% python3 -q
>>> import numpy as np
>>> np.set_printoptions(suppress=True, linewidth=140)
>>> mat = np.diag(np.array([-1, 0, 0, -2, -2, -2, 2, 1, 1])) + -2 * np.eye(9, k=1) + -2 * np.eye(9, k=-1)
>>> mat
array([[-1., -2.,  0.,  0.,  0.,  0.,  0.,  0.,  0.],
       [-2.,  0., -2.,  0.,  0.,  0.,  0.,  0.,  0.],
       [ 0., -2.,  0., -2.,  0.,  0.,  0.,  0.,  0.],
       [ 0.,  0., -2., -2., -2.,  0.,  0.,  0.,  0.],
       [ 0.,  0.,  0., -2., -2., -2.,  0.,  0.,  0.],
       [ 0.,  0.,  0.,  0., -2., -2., -2.,  0.,  0.],
       [ 0.,  0.,  0.,  0.,  0., -2.,  2., -2.,  0.],
       [ 0.,  0.,  0.,  0.,  0.,  0., -2.,  1., -2.],
       [ 0.,  0.,  0.,  0.,  0.,  0.,  0., -2.,  1.]])
>>> t = np.radians(158)
>>> r_ = np.eye(9)
>>> r_[2, 2] = r_[4, 4] = np.cos(t)
>>> r_[2, 4], r_[4, 2] = -np.sin(t), np.sin(t)
>>> r_.round(1)
array([[ 1. ,  0. ,  0. ,  0. ,  0. ,  0. ,  0. ,  0. ,  0. ],
       [ 0. ,  1. ,  0. ,  0. ,  0. ,  0. ,  0. ,  0. ,  0. ],
       [ 0. ,  0. , -0.9,  0. , -0.4,  0. ,  0. ,  0. ,  0. ],
       [ 0. ,  0. ,  0. ,  1. ,  0. ,  0. ,  0. ,  0. ,  0. ],
       [ 0. ,  0. ,  0.4,  0. , -0.9,  0. ,  0. ,  0. ,  0. ],
       [ 0. ,  0. ,  0. ,  0. ,  0. ,  1. ,  0. ,  0. ,  0. ],
       [ 0. ,  0. ,  0. ,  0. ,  0. ,  0. ,  1. ,  0. ,  0. ],
       [ 0. ,  0. ,  0. ,  0. ,  0. ,  0. ,  0. ,  1. ,  0. ],
       [ 0. ,  0. ,  0. ,  0. ,  0. ,  0. ,  0. ,  0. ,  1. ]])
>>> M2 = mat @ r_.T
>>> np.round(np.abs(M2 - mat).max(axis=0), 1)
array([0. , 0. , 4.6, 0. , 3.9, 0. , 0. , 0. , 0. ])
>>> round(float(np.linalg.det(r_)), 1), np.round(np.trace(r_), 1)
(1.0, np.float64(5.1))
